$ ipython --no-banner

In [1]: import numpy as np

In [2]: np.set_printoptions(precision=3, suppress=True, linewidth=200)

In [3]: tidy = lambda a: np.round(a, 3) + 0

In [4]: rng = np.random.default_rng(6124)

In [5]: W0 = rng.normal(size=(18, 3))

In [6]: W0 = 10 * W0 / np.linalg.norm(W0, axis=1, keepdims=True)

In [7]: tidy(W0)
Out[7]: 
array([[-7.717,  0.465,  6.343],
       [ 3.718, -3.873,  8.437],
       [ 6.181,  5.406,  5.708],
       [-5.591, -2.553, -7.888],
       [ 3.741, -8.133, -4.455],
       [-8.719, -4.891,  0.247],
       [ 0.23 , -3.129,  9.495],
       [ 1.656, -6.192,  7.675],
       [ 9.607,  0.278,  2.76 ],
       [ 8.825,  0.465,  4.68 ],
       [ 9.189,  0.974, -3.823],
       [ 7.903, -1.974, -5.801],
       [ 0.732, -9.194, -3.864],
       [-1.453, -4.78 ,  8.662],
       [-5.05 ,  5.811, -6.382],
       [-8.941,  4.446, -0.534],
       [ 5.746, -2.938,  7.639],
       [-0.422, -8.285, -5.584]])

In [8]: d = np.linalg.norm(W0[:, None] - W0[None], axis=-1)

In [9]: np.unravel_index(d.round(6).argmax(), d.shape)
Out[9]: (np.int64(0), np.int64(11))

In [10]: tidy(d[:5, :5])
Out[10]: 
array([[ 0.   , 12.408, 14.764, 14.702, 17.939],
       [12.408,  0.   ,  9.98 , 18.839, 13.578],
       [14.764,  9.98 ,  0.   , 19.666, 17.104],
       [14.702, 18.839, 19.666,  0.   , 11.402],
       [17.939, 13.578, 17.104, 11.402,  0.   ]])

In [11]: tidy(np.linalg.norm(W0, axis=1))
Out[11]: array([10., 10., 10., 10., 10., 10., 10., 10., 10., 10., 10., 10., 10., 10., 10., 10., 10., 10.])

In [12]: d.shape
Out[12]: (18, 18)

In [13]: np.flatnonzero(d[3] < d.mean() / 2)
Out[13]: array([3])

In [14]: out = np.c_[W0[:, :2] @ np.array([[1, 0], [0, 3]]), np.array([6, 8, -7, -2, 4, -4, 6, 2, 8, 0, 7, 4, 1, -2, 6, 6, -3, -2])]

In [15]: tidy(out)
Out[15]: 
array([[ -7.717,   1.394,   6.   ],
       [  3.718, -11.619,   8.   ],
       [  6.181,  16.217,  -7.   ],
       [ -5.591,  -7.659,  -2.   ],
       [  3.741, -24.4  ,   4.   ],
       [ -8.719, -14.673,  -4.   ],
       [  0.23 ,  -9.387,   6.   ],
       [  1.656, -18.577,   2.   ],
       [  9.607,   0.834,   8.   ],
       [  8.825,   1.395,   0.   ],
       [  9.189,   2.923,   7.   ],
       [  7.903,  -5.923,   4.   ],
       [  0.732, -27.582,   1.   ],
       [ -1.453, -14.341,  -2.   ],
       [ -5.05 ,  17.432,   6.   ],
       [ -8.941,  13.339,   6.   ],
       [  5.746,  -8.814,  -3.   ],
       [ -0.422, -24.855,  -2.   ]])

In [16]: np.linalg.matrix_rank(np.c_[W0, out])
Out[16]: np.int64(4)

In [17]: tidy(np.linalg.norm(np.linalg.qr(W0)[0].T @ out, axis=0) ** 2 / ((out ** 2).sum(axis=0) + 1e-12))
Out[17]: array([1.   , 1.   , 0.024])

In [18]: tidy(np.linalg.lstsq(W0, out[:, 0])[0])
Out[18]: array([1., 0., 0.])

In [19]: tidy(np.linalg.norm(out - W0 @ np.linalg.lstsq(W0, out)[0], axis=0))
Out[19]: array([ 0.   ,  0.   , 20.821])
